In [1]: import numpy as np

In [2]: from numpy import linalg as LA

In [3]: np.set_printoptions(precision=3, suppress=True, linewidth=140, floatmode="fixed")

In [4]: W0 = np.load("test1.npy")

In [5]: print(W0)
[[-1.000  2.000  1.000  1.000  2.000  2.000  2.000  0.000  0.000]
 [ 2.000  2.000  2.000  2.000  4.000  4.000  4.000  0.000  0.000]
 [ 1.000  2.000 -1.000  1.000  2.000  2.000  2.000  0.000  0.000]
 [ 1.000  2.000  1.000 -1.000  2.000  2.000  2.000  0.000  0.000]
 [ 2.000  4.000  2.000  2.000  2.000  4.000  4.000  0.000  0.000]
 [ 2.000  4.000  2.000  2.000  4.000  2.000  4.000  0.000  0.000]
 [ 2.000  4.000  2.000  2.000  4.000  4.000  2.000  0.000  0.000]
 [ 0.000  0.000  0.000  0.000  0.000  0.000  0.000 -2.000  0.000]
 [ 0.000  0.000  0.000  0.000  0.000  0.000  0.000  0.000 -2.000]]

In [6]: ev, evecs = LA.eigh(W0)

In [7]: vec = np.array([1, 3, -3, -3, 2, 2, -1, 3, -2])

In [8]: print(LA.eigvalsh(W0[1:, 1:]))
[-2.000 -2.000 -2.000 -2.000 -2.000 -2.000 -2.000 16.000]

In [9]: print(evecs * np.maximum(ev, 0) @ evecs.T)
[[0.895 1.789 0.895 0.895 1.789 1.789 1.789 0.000 0.000]
 [1.789 3.579 1.789 1.789 3.579 3.579 3.579 0.000 0.000]
 [0.895 1.789 0.895 0.895 1.789 1.789 1.789 0.000 0.000]
 [0.895 1.789 0.895 0.895 1.789 1.789 1.789 0.000 0.000]
 [1.789 3.579 1.789 1.789 3.579 3.579 3.579 0.000 0.000]
 [1.789 3.579 1.789 1.789 3.579 3.579 3.579 0.000 0.000]
 [1.789 3.579 1.789 1.789 3.579 3.579 3.579 0.000 0.000]
 [0.000 0.000 0.000 0.000 0.000 0.000 0.000 0.000 0.000]
 [0.000 0.000 0.000 0.000 0.000 0.000 0.000 0.000 0.000]]

In [10]: print(vec @ W0 @ vec)
-51.0

In [11]: print(W0 @ W0)
[[19.000 30.000 15.000 15.000 30.000 30.000 30.000  0.000  0.000]
 [30.000 64.000 30.000 30.000 60.000 60.000 60.000  0.000  0.000]
 [15.000 30.000 19.000 15.000 30.000 30.000 30.000  0.000  0.000]
 [15.000 30.000 15.000 19.000 30.000 30.000 30.000  0.000  0.000]
 [30.000 60.000 30.000 30.000 64.000 60.000 60.000  0.000  0.000]
 [30.000 60.000 30.000 30.000 60.000 64.000 60.000  0.000  0.000]
 [30.000 60.000 30.000 30.000 60.000 60.000 64.000  0.000  0.000]
 [ 0.000  0.000  0.000  0.000  0.000  0.000  0.000  4.000  0.000]
 [ 0.000  0.000  0.000  0.000  0.000  0.000  0.000  0.000  4.000]]

In [12]: print(np.allclose(W0, W0.T))
True

In [13]: print(np.sort(np.abs(LA.eigvals(W0))))
[ 2.000  2.000  2.000  2.000  2.000  2.000  2.000  2.000 17.000]

In [14]: print(LA.matrix_power(W0, 4))
[[ 4411.000  8790.000  4395.000  4395.000  8790.000  8790.000  8790.000     0.000     0.000]
 [ 8790.000 17596.000  8790.000  8790.000 17580.000 17580.000 17580.000     0.000     0.000]
 [ 4395.000  8790.000  4411.000  4395.000  8790.000  8790.000  8790.000     0.000     0.000]
 [ 4395.000  8790.000  4395.000  4411.000  8790.000  8790.000  8790.000     0.000     0.000]
 [ 8790.000 17580.000  8790.000  8790.000 17596.000 17580.000 17580.000     0.000     0.000]
 [ 8790.000 17580.000  8790.000  8790.000 17580.000 17596.000 17580.000     0.000     0.000]
 [ 8790.000 17580.000  8790.000  8790.000 17580.000 17580.000 17596.000     0.000     0.000]
 [    0.000     0.000     0.000     0.000     0.000     0.000     0.000    16.000     0.000]
 [    0.000     0.000     0.000     0.000     0.000     0.000     0.000     0.000    16.000]]

In [15]: print((W0 + W0.T) / 2)
[[-1.000  2.000  1.000  1.000  2.000  2.000  2.000  0.000  0.000]
 [ 2.000  2.000  2.000  2.000  4.000  4.000  4.000  0.000  0.000]
 [ 1.000  2.000 -1.000  1.000  2.000  2.000  2.000  0.000  0.000]
 [ 1.000  2.000  1.000 -1.000  2.000  2.000  2.000  0.000  0.000]
 [ 2.000  4.000  2.000  2.000  2.000  4.000  4.000  0.000  0.000]
 [ 2.000  4.000  2.000  2.000  4.000  2.000  4.000  0.000  0.000]
 [ 2.000  4.000  2.000  2.000  4.000  4.000  2.000  0.000  0.000]
 [ 0.000  0.000  0.000  0.000  0.000  0.000  0.000 -2.000  0.000]
 [ 0.000  0.000  0.000  0.000  0.000  0.000  0.000  0.000 -2.000]]
